$ python3 -q
>>> import numpy as np
>>> np.set_printoptions(precision=1, suppress=True, linewidth=160)
>>> def rnd(a):
...     return np.round(a, 1) + 0
... 
>>> mat = np.loadtxt("test4.csv", delimiter=",")
>>> mat
array([[-8.7,  8. ,  2. , -9. ],
       [-8. , -6.7,  9. ,  3. ],
       [ 9. , -6. , -4.7, -6. ],
       [-9. ,  8. ,  2. , -8.7]])
>>> (mat + mat.T) / 2
array([[-8.7,  0. ,  5.5, -9. ],
       [ 0. , -6.7,  1.5,  5.5],
       [ 5.5,  1.5, -4.7, -2. ],
       [-9. ,  5.5, -2. , -8.7]])
>>> rnd(np.trace(mat))
np.float64(-28.8)
>>> np.allclose(mat, mat.T)
False
>>> rnd(np.linalg.det(mat))
np.float64(-415.5)
>>> (mat - mat.T) / 2
array([[ 0. ,  8. , -3.5,  0. ],
       [-8. ,  0. ,  7.5, -2.5],
       [ 3.5, -7.5,  0. , -4. ],
       [ 0. ,  2.5,  4. ,  0. ]])
>>> rnd(np.abs(np.linalg.eigvals(mat)).max())
np.float64(11.9)
>>> M = np.array([[2, -1], [-1, 2]])
>>> M
array([[ 2, -1],
       [-1,  2]])
>>> L = np.linalg.cholesky(M)
>>> rnd(L)
array([[ 1.4,  0. ],
       [-0.7,  1.2]])
>>> rnd(L @ L.T)
array([[ 2., -1.],
       [-1.,  2.]])
>>> print(rnd(np.diag(L) ** 2))
[2.  1.5]
>>> np.linalg.eigvalsh(M).min() > 0
np.True_
>>> vals, evecs = np.linalg.eigh(M)
>>> vals.sum(), np.trace(M)
(np.float64(4.0), np.int64(4))
>>> rnd(np.linalg.eigvalsh(M @ M))
array([1., 9.])
>>> rnd(np.linalg.eigvalsh(M + -1 * np.eye(2)))
array([0., 2.])
>>> print((vals > 1e-8).sum(), (vals < -1e-8).sum())
2 0
>>> vals
array([1., 3.])
>>> rnd(evecs.T @ M @ evecs)
array([[1., 0.],
       [0., 3.]])
>>> rnd(np.linalg.norm(M) ** 2 / np.linalg.norm(M, 2) ** 2)
np.float64(1.1)
>>> rnd(np.linalg.norm(M, axis=0))
array([2.2, 2.2])
>>> rnd(np.linalg.norm(M[1], 1)), rnd(np.linalg.norm(M[1], np.inf))
(np.float64(3.0), np.float64(2.0))
>>> print(rnd(np.linalg.norm(M, "nuc")))
4.0
>>> np.linalg.norm(M, axis=1).argmax()
np.int64(0)
>>> vals, evecs = np.linalg.eigh(M)
>>> x0 = np.array([3, 3])
>>> print((np.sign(evecs[:, -1].round(6)) == np.sign(evecs[0, -1].round(6))).astype(int))
[1 0]
>>> feats = np.array([[-2, -4, -1, -2], [-4, 4, -2, 2], [0, 0, 4, 8], [0, 0, 8, -8]])
>>> rnd(np.linalg.norm(feats[1], 1)), rnd(np.linalg.norm(feats[1], np.inf))
(np.float64(12.0), np.float64(4.0))
>>> print(rnd(np.linalg.norm(feats, "nuc")))
30.4
>>> rnd(np.linalg.norm(feats, 2))
np.float64(12.5)
>>> rnd(np.linalg.norm(feats, 1)), rnd(np.linalg.norm(feats, np.inf))
(np.float64(20.0), np.float64(16.0))
>>> cov = feats.T @ feats
>>> np.linalg.matrix_rank(cov)
np.int64(4)
>>> np.diag(cov)
array([ 20,  32,  85, 136])
>>> np.trace(cov), (feats ** 2).sum()
(np.int64(273), np.int64(273))
>>> np.allclose(cov, cov.T)
True
>>> arr = np.load("out19.npy")
>>> arr
array([[ 0.8, -7. ,  2.2],
       [ 0.8, -5.7,  1.8],
       [ 2. , -7.8,  2.3],
       [ 0.4, -1.8, -3.5],
       [ 0. , -6. ,  4.2],
       [ 2. , -5.5,  1.9],
       [-0.3, -2.2, -1.6],
       [ 0.7, -2.4, -5.1],
       [ 1.2,  0.7, -3.9],
       [ 0.9,  0.5, -2.5],
       [ 2.3, -6.5,  1.6],
       [ 1.5, -6.7,  1.8],
       [ 0.7, -4. ,  2.2],
       [ 3.4, -6.1,  4.2],
       [ 2.3, -6.6,  1.2],
       [ 1.6, -5.3,  3.8],
       [-3.3,  0.5, -4.5],
       [ 0.2, -1.7, -3.9],
       [ 1.1, -7. ,  3.1],
       [-0.7, -8.1,  2.7],
       [ 0.3, -0.8, -3.7],
       [ 0.8, -6.3,  2.1]])
>>> Ac = (arr - arr.mean(axis=0)) / arr.std(axis=0)
>>> Ac.std(axis=0)
array([1., 1., 1.])
>>> beta = np.linalg.lstsq(np.delete(Ac, 1, axis=1), Ac[:, 1])[0]
>>> rnd(1 - np.var(Ac[:, 1] - np.delete(Ac, 1, axis=1) @ beta))
np.float64(0.8)
>>> np.abs(beta).argmax()
np.int64(1)
>>> Y = np.c_[arr[:, :1] @ np.array([[0]]), np.array([1, 0, 1, 2, 1, 1, 0, 1, 0, 1, 0, 0, 1, 1, 2, 2, 1, 0, 0, 2, 0, 2])]
>>> Y
array([[0., 1.],
       [0., 0.],
       [0., 1.],
       [0., 2.],
       [0., 1.],
       [0., 1.],
       [0., 0.],
       [0., 1.],
       [0., 0.],
       [0., 1.],
       [0., 0.],
       [0., 0.],
       [0., 1.],
       [0., 1.],
       [0., 2.],
       [0., 2.],
       [0., 1.],
       [0., 0.],
       [0., 0.],
       [0., 2.],
       [0., 0.],
       [0., 2.]])
>>> np.linalg.matrix_rank(Y)
np.int64(1)
>>> print(np.linalg.matrix_rank(np.c_[arr, Y]))
4
>>> rnd(np.linalg.norm(np.linalg.qr(arr)[0].T @ Y, axis=0) ** 2 / ((Y ** 2).sum(axis=0) + 1e-12))
array([0. , 0.6])
>>> rnd(arr - arr[0])
array([[ 0. ,  0. ,  0. ],
       [ 0. ,  1.3, -0.4],
       [ 1.2, -0.8,  0.1],
       [-0.4,  5.2, -5.7],
       [-0.8,  1. ,  2. ],
       [ 1.2,  1.5, -0.3],
       [-1.1,  4.8, -3.8],
       [-0.1,  4.6, -7.3],
       [ 0.4,  7.7, -6.1],
       [ 0.1,  7.5, -4.7],
       [ 1.5,  0.5, -0.6],
       [ 0.7,  0.3, -0.4],
       [-0.1,  3. ,  0. ],
       [ 2.6,  0.9,  2. ],
       [ 1.5,  0.4, -1. ],
       [ 0.8,  1.7,  1.6],
       [-4.1,  7.5, -6.7],
       [-0.6,  5.3, -6.1],
       [ 0.3,  0. ,  0.9],
       [-1.5, -1.1,  0.5],
       [-0.5,  6.2, -5.9],
       [ 0. ,  0.7, -0.1]])
>>> print(rnd(arr.mean(axis=0)))
[ 0.8 -4.4  0.3]
>>> print(np.unravel_index(np.abs(arr).argmax(), arr.shape))
(np.int64(19), np.int64(1))
>>> np.abs(arr).max()
np.float64(8.1)
